In [1]: import numpy as np

In [2]: import numpy.linalg as la

In [3]: np.set_printoptions(precision=2, suppress=True, linewidth=140)

In [4]: rd = lambda a: np.round(a, 2) + 0

In [5]: m1 = np.load("a.npy")

In [6]: print(m1)
[[ 0  2  2  1  1]
 [-2  0  0  0 -1]
 [-2  0  0 -1 -2]
 [-1  0  1  0 -3]
 [-1  1  2  3  0]]

In [7]: rk = la.matrix_rank(m1)

In [8]: print(rk)
4

In [9]: null = la.svd(m1)[2][rk:].T

In [10]: print([int(la.matrix_rank(np.delete(m1, i, axis=0))) for i in range(5)])
[4, 4, 4, 4, 4]

In [11]: print(rd(m1 @ null))
[[0.]
 [0.]
 [0.]
 [0.]
 [0.]]

In [12]: print(rd(null @ null.T))
[[ 0.02  0.08 -0.08  0.03 -0.03]
 [ 0.08  0.42 -0.42  0.17 -0.17]
 [-0.08 -0.42  0.42 -0.17  0.17]
 [ 0.03  0.17 -0.17  0.07 -0.07]
 [-0.03 -0.17  0.17 -0.07  0.07]]

In [13]: hat = np.triu(np.array([[3, 0, 3, 0, 1],
    ...:     [2, 0, 2, 0, 2],
    ...:     [3, 2, 2, 2, 2],
    ...:     [2, 1, 2, 0, 0],
    ...:     [1, 3, 0, 3, 3]]), 1) + np.eye(5)

In [14]: out = hat @ m1 @ la.inv(hat)

In [15]: print(hat @ m1 - m1 @ hat)
[[ -7.   1.  -2.  -4. -14.]
 [ -6.   2.  10.   4.  -2.]
 [ -4.   2.  12.   6.  -4.]
 [  0.   0.   3.  -2.  -1.]
 [  0.   0.   1.  -4.  -5.]]

In [16]: print(rd(np.poly(out)))
[ 1.  0. 25.  0. 59.  0.]

In [17]: M = np.load("out18.npy")

In [18]: print(M)
[[ 4  0  0]
 [ 2 -2  0]
 [-9  9  7]]

In [19]: # row 2 dominates

In [20]: f = np.array([-2, -3, -2])

In [21]: out = M + np.outer(f, np.eye(3)[1])

In [22]: print(la.matrix_rank(out - M))
1

In [23]: print(out)
[[ 4. -2.  0.]
 [ 2. -5.  0.]
 [-9.  7.  7.]]

In [24]: out = la.inv(M)

In [25]: print((np.abs(out) > 1e-9).astype(int))
[[1 0 0]
 [1 1 0]
 [0 1 1]]

In [26]: print(rd(la.det(M) * la.det(out)))
1.0

In [27]: print(rd(out))
[[ 0.25  0.    0.  ]
 [ 0.25 -0.5   0.  ]
 [ 0.    0.64  0.14]]

In [28]: print(np.allclose(out, M.T))
False

In [29]: K = np.array([[-1.6, -0.8], [-0.16, -0.08], [3.36, 1.68]])

In [30]: left, sig, Vt = la.svd(K)

In [31]: print(rd(sig))
[4.16 0.  ]

In [32]: print(np.argmax(sig[:-1] / (sig[1:] + 1e-6)) + 1)
1

In [33]: out = left[:, :1] @ np.diag(sig[:1]) @ Vt[:1]

In [34]: print(rd(out))
[[-1.6  -0.8 ]
 [-0.16 -0.08]
 [ 3.36  1.68]]

In [35]: print(rd(np.abs(K - out).max()))
0.0

In [36]: print(rd(la.norm(K - out, 2)), rd(sig[1]))
0.0 0.0

In [37]: rk = la.matrix_rank(out)

In [38]: print(rk)
1

In [39]: null = la.svd(out)[2][rk:].T

In [40]: print(la.matrix_rank(out.T @ out), la.matrix_rank(out @ out.T))
1 1

In [41]: print([int(la.matrix_rank(out[:, :j + 1])) for j in range(2)])
[1, 1]

In [42]: print(rd(out @ null))
[[0.]
 [0.]
 [0.]]

In [43]: print([int(la.matrix_rank(out[:i])) for i in range(1, len(out) + 1)])
[1, 1, 1]

In [44]: print(np.allclose(out @ null, 0))
True

In [45]: print([int(la.matrix_rank(np.delete(out, i, axis=0))) for i in range(3)])
[1, 1, 1]

In [46]: print(rd(null @ null.T))
[[ 0.2 -0.4]
 [-0.4  0.8]]

In [47]: print(null.shape)
(2, 1)

In [48]: f, g = m1[3], m1[4]

In [49]: print(f @ f)
11

In [50]: print(f @ g)
3

In [51]: p = (f @ g) / (f @ f) * f

In [52]: print(rd((g - p) @ f))
0.0

In [53]: out = np.array([[3]])

In [54]: cent = np.array([[-2]])

In [55]: F = np.block([[out, np.array([[-2]])], [np.zeros((1, 1)), cent]])

In [56]: print(F)
[[ 3. -2.]
 [ 0. -2.]]

In [57]: f = np.array([-2, -5])

In [58]: out = F + np.outer(f, np.eye(2)[0])

In [59]: print(la.matrix_rank(out - F))
1

In [60]: arr = np.array([[5, 7, -5, 7, -9, 2],
    ...:     [7, 5, 7, -5, 7, -9],
    ...:     [-5, 7, 5, 7, -5, 7],
    ...:     [7, -5, 7, 5, 7, -5],
    ...:     [-9, 7, -5, 7, 5, 7],
    ...:     [2, -9, 7, -5, 7, 5]])

In [61]: print(rd(la.eigvalsh(arr).min()))
-27.11

In [62]: print(np.all(la.eigvalsh(arr) > 0))
False

In [63]: f = np.array([7, 6, 6, 1, 7, 7])

In [64]: out = arr + np.outer(f, np.eye(6)[0])

In [65]: print(rd(la.det(out) / la.det(arr)), rd(1 + la.solve(arr, f)[0]))
2.11 2.11

In [66]: out = np.array([[2, 0, -1],
    ...:     [-2, -1, -1],
    ...:     [1, 2, 0],
    ...:     [-2, -2, 0],
    ...:     [0, -2, 2],
    ...:     [-1, -1, -1]])

In [67]: print(np.vstack([arr, out.T]).shape)
(9, 6)

In [68]: print(np.einsum("ij->j", arr))
[ 7 12 16 16 12  7]

In [69]: print(la.matrix_rank(arr @ out))
3

In [70]: rng = np.random.default_rng(19)

In [71]: lab = rng.permutation(5)

In [72]: print(lab)
[2 1 0 4 3]

In [73]: out = m1[lab][:, lab]

In [74]: print(np.diag(out))
[0 0 0 0 0]

In [75]: print(out)
[[ 0  0 -2 -2 -1]
 [ 0  0 -2 -1  0]
 [ 2  2  0  1  1]
 [ 2  1 -1  0  3]
 [ 1  0 -1 -3  0]]

In [76]: J = np.load("mat.npy")

In [77]: print(J)
[[ -7  -6  -1]
 [ -3   1   9]
 [ -5   5  -4]
 [ -6   9  -6]
 [  3  -2  -7]
 [ -1  -8 -19]]

In [78]: print(m1 - m1[0])
[[ 0  0  0  0  0]
 [-2 -2 -2 -1 -2]
 [-2 -2 -2 -2 -3]
 [-1 -2 -1 -1 -4]
 [-1 -1  0  2 -1]]

In [79]: print(rd(la.svd(m1, compute_uv=False)))
[4.73 4.73 1.62 1.62 0.  ]

In [80]: print(np.abs(m1).max())
3

In [81]: print(m1.sum(axis=1))
[ 6 -3 -5 -3  5]

In [82]: print(np.unravel_index(np.abs(m1).argmax(), m1.shape))
(np.int64(3), np.int64(4))

In [83]: print(rd(la.norm(m1)))
7.07

In [84]: hat = J @ la.solve(J.T @ J, J.T)

In [85]: print(la.matrix_rank(np.eye(6) - hat))
3

In [86]: print(rd(la.norm(J, 1)), rd(la.norm(J, np.inf)))
46.0 28.0

In [87]: print(rd(la.norm(J, axis=1)))
[ 9.27  9.54  8.12 12.37  7.87 20.64]

In [88]: print(rd(la.norm(J) ** 2 / la.norm(J, 2) ** 2))
1.53

In [89]: print(rd(la.norm(J, 2)))
24.01

In [90]: x0 = np.array([1, -2, -3])

In [91]: y = J @ x0

In [92]: print(rd(la.solve(J.T @ J, J.T @ y)))
[ 1. -2. -3.]

In [93]: y = y + 0.05 * rng.normal(size=6)

In [94]: print(rd(y))
[  7.97 -31.97  -3.07  -5.97  27.97  72.03]

In [95]: b, *_ = la.lstsq(J, y)

In [96]: print([round(float(la.norm(la.solve(J.T @ J + lam * np.eye(3), J.T @ y))), 2) for lam in (0, 1, 10, 100)])
[3.74, 3.73, 3.66, 3.07]

In [97]: print(rd(b))
[ 1. -2. -3.]
